$ python -q
>>> import numpy as np
>>> np.set_printoptions(precision=3, suppress=True, linewidth=100, floatmode="fixed")
>>> feats = np.array([[0.0, 0.0, 1.0, 4.0],
...     [0.0, 0.0, -3.0, 1.0],
...     [1.0, -3.0, 0.0, 0.0],
...     [4.0, 1.0, 0.0, 0.0]])
>>> # equal to its transpose
>>> ang = np.radians(12)
>>> R = np.eye(4)
>>> R[0, 0] = R[1, 1] = np.cos(ang)
>>> R[0, 1], R[1, 0] = -np.sin(ang), np.sin(ang)
>>> R
array([[ 0.978, -0.208,  0.000,  0.000],
       [ 0.208,  0.978,  0.000,  0.000],
       [ 0.000,  0.000,  1.000,  0.000],
       [ 0.000,  0.000,  0.000,  1.000]])
>>> M2 = feats @ R.T
>>> np.linalg.svd(feats, compute_uv=False), np.linalg.svd(M2, compute_uv=False)
(array([4.140, 4.140, 3.140, 3.140]), array([4.140, 4.140, 3.140, 3.140]))
>>> np.abs(M2 - feats).max(axis=0)
array([0.602, 0.810, 0.000, 0.000])
>>> M2
array([[ 0.000,  0.000,  1.000,  4.000],
       [ 0.000,  0.000, -3.000,  1.000],
       [ 1.602, -2.727,  0.000,  0.000],
       [ 3.705,  1.810,  0.000,  0.000]])
>>> round(np.linalg.det(R), 3), round(np.trace(R), 3)
(np.float64(1.0), np.float64(3.956))
>>> np.allclose(feats @ feats.T, M2 @ M2.T)
True
>>> data = np.array([[-0.9, 0.1, 0.8, -0.5],
...     [-0.3, 0.8, -2.3, 1.4],
...     [0.1, 1.0, 1.1, 0.7],
...     [0.8, 0.3, 0.9, -1.2],
...     [-2.2, 1.7, 0.6, -0.2],
...     [0.8, -0.5, 2.1, 1.0],
...     [-0.6, -1.6, 2.0, -1.0],
...     [0.6, -0.2, 1.0, 0.0]])
>>> data
array([[-0.900,  0.100,  0.800, -0.500],
       [-0.300,  0.800, -2.300,  1.400],
       [ 0.100,  1.000,  1.100,  0.700],
       [ 0.800,  0.300,  0.900, -1.200],
       [-2.200,  1.700,  0.600, -0.200],
       [ 0.800, -0.500,  2.100,  1.000],
       [-0.600, -1.600,  2.000, -1.000],
       [ 0.600, -0.200,  1.000,  0.000]])
>>> r0 = np.array([-3, 0])
>>> np.convolve(data[2], r0)
array([-0.300, -3.000, -3.300, -2.100,  0.000])
>>> np.array([np.convolve(row, r0, "same") for row in data])
array([[ 2.700, -0.300, -2.400,  1.500],
       [ 0.900, -2.400,  6.900, -4.200],
       [-0.300, -3.000, -3.300, -2.100],
       [-2.400, -0.900, -2.700,  3.600],
       [ 6.600, -5.100, -1.800,  0.600],
       [-2.400,  1.500, -6.300, -3.000],
       [ 1.800,  4.800, -6.000,  3.000],
       [-1.800,  0.600, -3.000,  0.000]])
>>> np.cross(data[2, :3], data[5, :3])
array([ 2.650,  0.670, -0.850])
>>> np.correlate(data[2], data[5], "full")
array([0.100, 1.210, 3.150, 2.590, 1.720, 0.530, 0.560])
>>> np.polyval(r0, data[2])
array([-0.300, -3.000, -3.300, -2.100])
